>>> import numpy as np
>>> from numpy import linalg as LA
>>> np.set_printoptions(precision=1, suppress=True, linewidth=100, floatmode="fixed")
>>> rng = np.random.default_rng(4469)
>>> arr = np.array([[-5, 6, -5, 4], [-5, -7, -8, 5], [3, -7, -9, 1], [-8, 4, 3, -3]]) * (rng.random((4, 4)) < 0.3)
>>> arr
array([[ 0,  0,  0,  4],
       [ 0, -7,  0,  0],
       [ 3, -7, -9,  0],
       [ 0,  0,  0,  0]])
>>> round(np.trace(LA.pinv(arr) @ arr), 1)
np.float64(3.0)
>>> np.unique(arr.round(6), axis=0).shape
(4, 4)
>>> np.allclose(arr[:-1].T @ LA.lstsq(arr[:-1].T, arr[-1])[0], arr[-1])
True
>>> rank = LA.matrix_rank(arr)
>>> rank
np.int64(3)
>>> ns = LA.svd(arr)[2][rank:].T
>>> LA.matrix_rank(arr.T @ arr), LA.matrix_rank(arr @ arr.T)
(np.int64(3), np.int64(3))
>>> np.allclose(arr @ ns, 0)
True
>>> [int(LA.matrix_rank(np.delete(arr, i, axis=0))) for i in range(4)]
[2, 2, 2, 3]
>>> data = np.array([[8.5, -2.0, 7.3],
...     [14.2, -6.8, -4.2],
...     [14.4, -9.6, 1.1],
...     [-6.7, -21.7, 6.8],
...     [-2.8, -8.6, 3.5],
...     [-3.7, 3.6, -3.4],
...     [-5.8, -6.0, -2.7],
...     [-11.3, -5.1, 9.2],
...     [-0.9, 7.1, 12.7],
...     [1.1, 2.6, -17.5],
...     [5.8, -0.5, -8.1],
...     [-15.7, 4.2, 14.1],
...     [8.2, -2.3, -1.2],
...     [-0.2, 6.1, 3.1],
...     [-6.5, -0.1, -14.8],
...     [1.5, -13.6, 9.9]])
>>> ang = np.radians(135)
>>> r_ = np.eye(3)
>>> r_[1, 1] = r_[2, 2] = np.cos(ang)
>>> r_[1, 2], r_[2, 1] = -np.sin(ang), np.sin(ang)
>>> r_
array([[ 1.0,  0.0,  0.0],
       [ 0.0, -0.7, -0.7],
       [ 0.0,  0.7, -0.7]])
>>> other = data @ r_.T
>>> np.round(LA.det(r_), 1), round(np.trace(r_), 1)
(np.float64(1.0), np.float64(-0.4))
>>> np.abs(other - data).max(axis=0)
array([ 0.0, 32.2, 31.7])
>>> np.allclose(LA.norm(data, axis=1), LA.norm(other, axis=1))
True
>>> F = np.array([[1, -1, 1, -1, 1, -1],
...     [3, 2, 3, 2, 3, 2],
...     [1, -2, 1, -2, 1, -2],
...     [1, -1, 1, -1, 1, -1],
...     [3, 2, 3, 2, 3, 2],
...     [1, -2, 1, -2, 1, -2]])
>>> ang = np.radians(72)
>>> r_ = np.eye(4)
>>> r_[2, 2] = r_[0, 0] = np.cos(ang)
>>> r_[2, 0], r_[0, 2] = -np.sin(ang), np.sin(ang)
>>> r_
array([[ 0.3,  0.0,  1.0,  0.0],
       [ 0.0,  1.0,  0.0,  0.0],
       [-1.0,  0.0,  0.3,  0.0],
       [ 0.0,  0.0,  0.0,  1.0]])
>>> other = arr @ r_.T
>>> np.allclose(LA.norm(arr, axis=1), LA.norm(other, axis=1))
True
>>> np.allclose(arr @ arr.T, other @ other.T)
True
>>> round(LA.det(r_), 1), round(float(np.trace(r_)), 1)
(np.float64(1.0), 2.6)
>>> LA.svd(arr, compute_uv=False), LA.svd(other, compute_uv=False)
(array([12.7,  5.2,  4.0,  0.0]), array([12.7,  5.2,  4.0,  0.0]))
>>> np.abs(other - arr).max(axis=0)
array([10.6,  0.0,  3.4,  0.0])
>>> np.argsort(-LA.norm(F, axis=0).round(6), kind="stable")[:3]
array([0, 2, 4])
>>> LA.cond(F) > 100
np.True_
>>> round(float(LA.norm(F, 2) / LA.norm(F)), 1)
0.8
>>> r0 = np.array([2, 1, 9])
>>> r1 = np.array([-4, -2])
>>> m1 = np.outer(r0, r1)
>>> m1
array([[ -8,  -4],
       [ -4,  -2],
       [-36, -18]])
>>> np.argsort(-LA.norm(m1, axis=0).round(6), kind="stable")[:3]
array([0, 1])
>>> LA.cond(m1) > 100
np.True_
>>> [round(float(x), 1) for x in LA.svd(m1, compute_uv=False)[:3]]
[41.5, 0.0]
>>> LA.matrix_rank(m1, rtol=0.1)
np.int64(1)
>>> mat = np.array([[1, 3, -3], [3, 10, -6], [-3, -6, 18]])
>>> U, sv, VT = LA.svd(mat)
>>> V = VT[:(sv > 1e-8).sum()]
>>> x0 = mat[0] + 4 * mat[1] + rng.integers(2) * np.eye(3)[1]
>>> x0
array([ 13.0,  44.0, -27.0])
>>> np.round(V.T @ V, 1) + 0
array([[ 0.1,  0.2, -0.1],
       [ 0.2,  0.9,  0.0],
       [-0.1,  0.0,  1.0]])
>>> LA.matrix_rank(np.vstack([mat, x0]))
np.int64(3)
>>> np.allclose(V.T @ V @ x0, x0)
False
>>> rank = LA.matrix_rank(mat)
>>> rank
np.int64(2)
>>> ns = LA.svd(mat)[2][rank:].T
>>> [int(LA.matrix_rank(mat[:i])) for i in range(1, len(mat) + 1)]
[1, 2, 2]
>>> ns[:, 0] / ns[np.abs(ns[:, 0]).round(6).argmax(), 0]
array([ 1.0, -0.2,  0.1])
>>> [int(LA.matrix_rank(np.delete(mat, i, axis=0))) for i in range(3)]
[2, 2, 2]
>>> np.allclose(mat[:-1].T @ LA.lstsq(mat[:-1].T, mat[-1])[0], mat[-1])
True
>>> LA.lstsq(mat[:-1].T, mat[-1])[2]
np.int32(2)
>>> np.unique(mat.round(6), axis=0).shape
(3, 3)
>>> U, sv, VT = LA.svd(mat, full_matrices=False)
>>> sv.round(1) + 0
array([22.0,  7.0,  0.0])
>>> U.shape, sv.shape, VT.shape
((3, 3), (3,), (3, 3))
>>> np.round(U.T @ mat @ VT.T, 1) + 0
array([[22.0,  0.0,  0.0],
       [ 0.0,  7.0,  0.0],
       [ 0.0,  0.0,  0.0]])
>>> np.allclose(U * sv @ VT, mat)
True
>>> np.round(sv / sv[0], 1) + 0
array([1.0, 0.3, 0.0])
>>> E = np.array([[-0.6, 0.5, -0.5, -0.8],
...     [0.0, -1.2, -1.4, -1.8],
...     [0.3, -0.3, 1.4, -0.3]])
>>> E
array([[-0.6,  0.5, -0.5, -0.8],
       [ 0.0, -1.2, -1.4, -1.8],
       [ 0.3, -0.3,  1.4, -0.3]])
>>> np.abs(np.diag(LA.qr(F)[1])) > 1e-9
array([ True,  True, False, False, False, False])
>>> np.unique(F.round(6), axis=0).shape
(3, 6)
>>> F @ LA.pinv(F) @ F
array([[ 1.0, -1.0,  1.0, -1.0,  1.0, -1.0],
       [ 3.0,  2.0,  3.0,  2.0,  3.0,  2.0],
       [ 1.0, -2.0,  1.0, -2.0,  1.0, -2.0],
       [ 1.0, -1.0,  1.0, -1.0,  1.0, -1.0],
       [ 3.0,  2.0,  3.0,  2.0,  3.0,  2.0],
       [ 1.0, -2.0,  1.0, -2.0,  1.0, -2.0]])
>>> W0 = np.load("mat.npy")
>>> W0
array([[-1.0,  0.0, -2.0],
       [ 0.0, -1.0,  0.0],
       [-2.0,  0.0, -1.0]])
>>> evals, V = LA.eigh(W0)
>>> (evals > 1e-8).sum(), (evals < -1e-8).sum()
(np.int64(1), np.int64(2))
>>> LA.eigvalsh(W0 @ W0)
array([1.0, 1.0, 9.0])
>>> LA.eigvalsh(W0 + -1 * np.eye(3))
array([-4.0, -2.0,  0.0])
>>> evals
array([-3.0, -1.0,  1.0])
>>> evals.sum(), np.trace(W0)
(np.float64(-3.0), np.float64(-3.0))
>>> other = W0 / LA.norm(W0, axis=1, keepdims=True)
>>> C2 = other @ other.T
>>> np.argwhere(np.triu(np.abs(C2) > 0.95, 1))
array([], shape=(0, 2), dtype=int64)
>>> LA.norm(other, axis=1)
array([1.0, 1.0, 1.0])
>>> C2[1]
array([0.0, 1.0, 0.0])
>>> np.degrees(np.arccos(np.clip(C2[1, 0], -1, 1)))
np.float64(90.0)
>>> (np.abs(C2) > 0.9).astype(int)
array([[1, 0, 0],
       [0, 1, 0],
       [0, 0, 1]])
